>>> import numpy as np
>>> np.set_printoptions(suppress=True, linewidth=140)
>>> mat = np.load("a.npy")
>>> mat
array([[ 4.,  0.,  0.,  0.],
       [ 0.,  2., -1.,  0.],
       [ 0., -1., -2.,  1.],
       [ 0.,  2.,  2.,  1.]])
>>> x0 = np.array([4, 5, 5, 7])
>>> mat @ x0
array([16.,  5., -8., 27.])
>>> (mat * x0).sum(axis=1)
array([16.,  5., -8., 27.])
>>> (mat @ x0).argmax()
np.int64(3)
>>> x0 = np.array([2, 1, 1, 0])
>>> rhs = mat @ x0
>>> rhs
array([ 8.,  1., -3.,  4.])
>>> np.round(np.linalg.solve(mat, mat[:, 2]), 1) + 0
array([0., 0., 1., 0.])
>>> np.round(np.linalg.solve(mat, rhs), 1) + 0
array([2., 1., 1., 0.])
>>> np.round(np.linalg.solve(mat.T, mat[1]), 1)
array([ 0.,  1., -0.,  0.])
>>> np.round(np.linalg.solve(mat, 2 * rhs), 1) + 0
array([4., 2., 2., 0.])
>>> np.round(np.linalg.solve(mat, rhs + mat[:, 0]), 1) + 0
array([3., 1., 1., 0.])
>>> np.einsum("ij,ji->", mat, mat)
np.float64(31.0)
>>> np.kron(np.eye(2, dtype=int), mat)
array([[ 4.,  0.,  0.,  0.,  0.,  0.,  0.,  0.],
       [ 0.,  2., -1.,  0.,  0.,  0., -0.,  0.],
       [ 0., -1., -2.,  1.,  0., -0., -0.,  0.],
       [ 0.,  2.,  2.,  1.,  0.,  0.,  0.,  0.],
       [ 0.,  0.,  0.,  0.,  4.,  0.,  0.,  0.],
       [ 0.,  0., -0.,  0.,  0.,  2., -1.,  0.],
       [ 0., -0., -0.,  0.,  0., -1., -2.,  1.],
       [ 0.,  0.,  0.,  0.,  0.,  2.,  2.,  1.]])
>>> np.round(np.linalg.det(mat.T), 1)
np.float64(-44.0)
>>> round(np.linalg.eigvals(mat).sum().real, 1)
np.float64(5.0)
>>> C2 = mat.T @ mat
>>> C2
array([[16.,  0.,  0.,  0.],
       [ 0.,  9.,  4.,  1.],
       [ 0.,  4.,  9.,  0.],
       [ 0.,  1.,  0.,  2.]])
>>> np.round(np.linalg.svd(mat, compute_uv=False) ** 2, 1)
array([16. , 13. ,  5.2,  1.8])
>>> np.round(np.linalg.eigvalsh(C2)[::-1], 1)
array([16. , 13. ,  5.2,  1.8])
>>> np.linalg.matrix_rank(C2)
np.int64(4)
>>> np.allclose(C2, C2.T)
True
>>> data = np.load("data.npy")
>>> data
array([[-3.,  1.,  0.],
       [ 0., -3.,  1.],
       [ 0.,  0., -3.]])
>>> r0, g = data[0], data[2]
>>> r0 @ g
np.float64(0.0)
>>> r0 @ r0
np.float64(10.0)
>>> pr = (r0 @ g) / (r0 @ r0) * r0
>>> np.linalg.matrix_rank(np.outer(r0, g))
np.int64(1)
>>> (g - pr) @ r0
np.float64(0.0)
>>> g - pr
array([ 0.,  0., -3.])
>>> E = np.load("case9.npy")
>>> E
array([[-1.4,  3.1,  1.5],
       [ 0.4, -0.4, -0.3],
       [-1.5,  3.1,  1.7],
       [ 1.6, -3.4, -1.6],
       [ 0.8, -1.3, -0.8],
       [ 0.3, -0.6, -0.3],
       [-0.1,  0.1, -0.1],
       [-0.5,  0.7,  0.2],
       [ 0.7, -1. , -0.5],
       [-2. ,  4.3,  2.1],
       [-1.3,  2.4,  1.1],
       [-0.6,  1.4,  0.7],
       [-2.1,  4.4,  2.2],
       [-1.2,  1.9,  1. ],
       [-1.6,  3.3,  1.7],
       [-0.4,  1.3,  0.8],
       [ 0.3, -0.3, -0.2],
       [-0.9,  2.1,  0.9],
       [ 0.3, -0.4,  0. ],
       [-0.2,  0.3,  0.1],
       [-1.4,  2.6,  1.2]])
>>> x0 = np.array([0, 1, -1])
>>> (E @ x0).argmax()
np.int64(12)
>>> E @ np.eye(3)[2]
array([ 1.5, -0.3,  1.7, -1.6, -0.8, -0.3, -0.1,  0.2, -0.5,  2.1,  1.1,  0.7,  2.2,  1. ,  1.7,  0.8, -0.2,  0.9,  0. ,  0.1,  1.2])
>>> np.linalg.norm(E @ x0) <= np.linalg.norm(E, 2) * np.linalg.norm(x0) + 1e-9
np.True_
>>> E * x0
array([[-0. ,  3.1, -1.5],
       [ 0. , -0.4,  0.3],
       [-0. ,  3.1, -1.7],
       [ 0. , -3.4,  1.6],
       [ 0. , -1.3,  0.8],
       [ 0. , -0.6,  0.3],
       [-0. ,  0.1,  0.1],
       [-0. ,  0.7, -0.2],
       [ 0. , -1. ,  0.5],
       [-0. ,  4.3, -2.1],
       [-0. ,  2.4, -1.1],
       [-0. ,  1.4, -0.7],
       [-0. ,  4.4, -2.2],
       [-0. ,  1.9, -1. ],
       [-0. ,  3.3, -1.7],
       [-0. ,  1.3, -0.8],
       [ 0. , -0.3,  0.2],
       [-0. ,  2.1, -0.9],
       [ 0. , -0.4, -0. ],
       [-0. ,  0.3, -0.1],
       [-0. ,  2.6, -1.2]])
>>> C2 = np.cov(E, rowvar=False)
>>> np.argwhere(np.triu(np.abs(np.corrcoef(E.T)) > 0.8, 1))
array([[0, 1],
       [0, 2],
       [1, 2]])
>>> C2.shape
(3, 3)
>>> C2.round(1)
array([[ 1. , -2. , -1. ],
       [-2. ,  4.1,  2. ],
       [-1. ,  2. ,  1. ]])
>>> feats = np.loadtxt("dump.csv", delimiter=",")
>>> feats
array([[-3.,  0.],
       [-3.,  0.]])
>>> # rank 1
>>> feats @ feats
array([[9., 0.],
       [9., 0.]])
>>> [int(np.linalg.matrix_rank(np.linalg.matrix_power(feats, p))) for p in range(1, 3)]
[1, 1]
>>> np.linalg.matrix_rank(feats - feats[0, 0] * np.eye(2))
np.int64(1)
>>> np.linalg.matrix_rank(feats, rtol=0.1)
np.int64(1)
>>> np.linalg.cond(feats) > 100
np.True_
>>> rng = np.random.default_rng(65426)
>>> labels = rng.permutation(2)
>>> labels
array([1, 0])
>>> out = feats[labels][:, labels]
>>> np.allclose(out, feats)
False
>>> np.round(np.linalg.det(2 * data), 1), round(np.linalg.det(data), 1)
(np.float64(-216.0), np.float64(-27.0))
>>> np.einsum("ij,ji->", data, data)
np.float64(27.0)
>>> np.round(np.linalg.eigvals(data).sum().real, 1)
np.float64(-9.0)
>>> round(np.linalg.det(data.T), 1)
np.float64(-27.0)
>>> x0 = np.array([-2, 3])
>>> feats * x0
array([[6., 0.],
       [6., 0.]])
>>> np.sign((feats @ x0).round(6))
array([1., 1.])
>>> out = np.array([[2, 0, -1], [2, 3, 0]])
>>> m1 = out.T @ out
>>> m1
array([[ 8,  6, -2],
       [ 6,  9,  0],
       [-2,  0,  1]])
>>> # equal to its transpose
>>> np.linalg.matrix_power(m1, 4)
array([[21544, 22758, -3186],
       [22758, 24237, -3300],
       [-3186, -3300,   493]])
>>> np.trace(m1)
np.int64(18)
>>> np.round(np.sort(np.abs(np.linalg.eigvals(m1))), 1) + 0
array([ 0. ,  3.3, 14.7])
>>> np.round(np.linalg.det(m1), 1)
np.float64(0.0)
>>> (m1 - m1.T) / 2
array([[0., 0., 0.],
       [0., 0., 0.],
       [0., 0., 0.]])
>>> vals, evecs = np.linalg.eigh(m1)
>>> np.round(np.linalg.svd(m1, compute_uv=False), 1) + 0
array([14.7,  3.3,  0. ])
>>> vals.round(1) + 0
array([ 0. ,  3.3, 14.7])
>>> np.round(evecs.T @ evecs, 1) + 0
array([[1., 0., 0.],
       [0., 1., 0.],
       [0., 0., 1.]])
>>> np.round(evecs.T @ m1 @ evecs, 1) + 0
array([[ 0. ,  0. ,  0. ],
       [ 0. ,  3.3,  0. ],
       [ 0. ,  0. , 14.7]])
>>> np.round(np.linalg.eigvalsh(m1 @ m1), 1) + 0
array([  0. ,  11.2, 214.8])
>>> (vals > 1e-8).sum(), (vals < -1e-8).sum()
(np.int64(2), np.int64(0))
>>> np.linalg.matrix_rank(m1, rtol=0.1)
np.int64(2)
>>> [round(float(x), 1) for x in np.linalg.svd(m1, compute_uv=False)[:3]]
[14.7, 3.3, 0.0]
>>> round(np.linalg.norm(m1, 2) / np.linalg.norm(m1), 1)
np.float64(1.0)
>>> Uu, sig, VT = np.linalg.svd(m1)
>>> sig.round(1) + 0
array([14.7,  3.3,  0. ])
>>> np.argmax(sig[:-1] / (sig[1:] + 1e-6)) + 1
np.int64(2)
>>> out = Uu[:, :2] @ np.diag(sig[:2]) @ VT[:2]
>>> np.linalg.matrix_rank(out)
np.int64(2)
>>> round(float(np.abs(m1 - out).max()), 1)
0.0
>>> round(np.linalg.norm(m1 - out, 2), 1), round(float(sig[2]), 1)
(np.float64(0.0), 0.0)
>>> J = np.loadtxt("mat.csv", delimiter=",")
>>> J
array([[  7.2,   0.8,  -0.5],
       [  5.2,   3.8,  -0.5],
       [  4.3,   3.4,  -0.7],
       [  6.7,   0.9,  -0.2],
       [  8.1,  -1.6,  -0.3],
       [ -4.5,  -1.6,   1. ],
       [  1.4,   0.6,  -0.2],
       [-14.5,  -0.5,   0.4],
       [  5.4,  -3.7,  -0.6],
       [  7. ,   0.4,  -0.3],
       [  1.6,   0.8,  -0.3],
       [-11.2,  -1.5,   0.9],
       [ -0.6,  -3.8,   0.2],
       [  1.9,   0.2,  -0.2],
       [-14.7,   0.7,   1.2],
       [ 18.1,   2.1,  -1.5],
       [ 11. ,  -1.6,  -0.8],
       [ 18.7,   1.1,  -2.1],
       [ -4.2,  -1.9,   1. ]])
>>> # column 0 is much longer than the rest
>>> out = np.c_[J[:, :2] @ np.array([[6, 2], [1, 1]]), np.array([-1, -2, 0, 0, -1, -2, 2, -3, -2, 2, 3, 2, 2, -2, 0, -2, 1, 1, 1])]
>>> out.round(1)
array([[ 44. ,  15.2,  -1. ],
       [ 35. ,  14.2,  -2. ],
       [ 29.2,  12. ,   0. ],
       [ 41.1,  14.3,   0. ],
       [ 47. ,  14.6,  -1. ],
       [-28.6, -10.6,  -2. ],
       [  9. ,   3.4,   2. ],
       [-87.5, -29.5,  -3. ],
       [ 28.7,   7.1,  -2. ],
       [ 42.4,  14.4,   2. ],
       [ 10.4,   4. ,   3. ],
       [-68.7, -23.9,   2. ],
       [ -7.4,  -5. ,   2. ],
       [ 11.6,   4. ,  -2. ],
       [-87.5, -28.7,   0. ],
       [110.7,  38.3,  -2. ],
       [ 64.4,  20.4,   1. ],
       [113.3,  38.5,   1. ],
       [-27.1, -10.3,   1. ]])
>>> np.round(np.linalg.lstsq(J, out[:, 0])[0], 1) + 0
array([6., 1., 0.])
>>> np.round(np.linalg.norm(out - J @ np.linalg.lstsq(J, out)[0], axis=0), 1) + 0
array([0. , 0. , 7.6])
>>> np.linalg.matrix_rank(out)
np.int64(3)
>>> np.round(np.linalg.norm(np.linalg.qr(J)[0].T @ out, axis=0) ** 2 / ((out ** 2).sum(axis=0) + 1e-12), 1) + 0
array([1., 1., 0.])
>>> X = np.array([[0.5, 0.0, 0.5, 0.0],
...     [0.0, 1.0, 0.0, 0.0],
...     [0.3, 0.0, 0.7, 0.0],
...     [0.0, 0.0, 0.0, 1.0]])
>>> Uu, sig, VT = np.linalg.svd(E)
>>> sig.round(1)
array([12.6,  0.6,  0.4])
>>> np.argmax(sig[:-1] / (sig[1:] + 1e-6)) + 1
np.int64(1)
>>> out = Uu[:, :1] @ np.diag(sig[:1]) @ VT[:1]
>>> round(float(np.abs(E - out).max()), 1)
0.2
>>> np.linalg.matrix_rank(E, rtol=0.05)
np.int64(1)
>>> out.round(1) + 0
array([[-1.5,  3.1,  1.5],
       [ 0.2, -0.5, -0.2],
       [-1.5,  3.1,  1.6],
       [ 1.6, -3.4, -1.7],
       [ 0.7, -1.4, -0.7],
       [ 0.3, -0.6, -0.3],
       [ 0. ,  0.1,  0. ],
       [-0.3,  0.7,  0.3],
       [ 0.5, -1.1, -0.5],
       [-2.1,  4.3,  2.1],
       [-1.2,  2.4,  1.2],
       [-0.7,  1.4,  0.7],
       [-2.1,  4.4,  2.2],
       [-1. ,  2. ,  1. ],
       [-1.6,  3.3,  1.6],
       [-0.6,  1.3,  0.6],
       [ 0.2, -0.4, -0.2],
       [-1. ,  2. ,  1. ],
       [ 0.2, -0.4, -0.2],
       [-0.1,  0.3,  0.1],
       [-1.3,  2.6,  1.3]])
>>> np.round(np.linalg.norm(E - out, 2), 1), np.round(sig[1], 1)
(np.float64(0.6), np.float64(0.6))
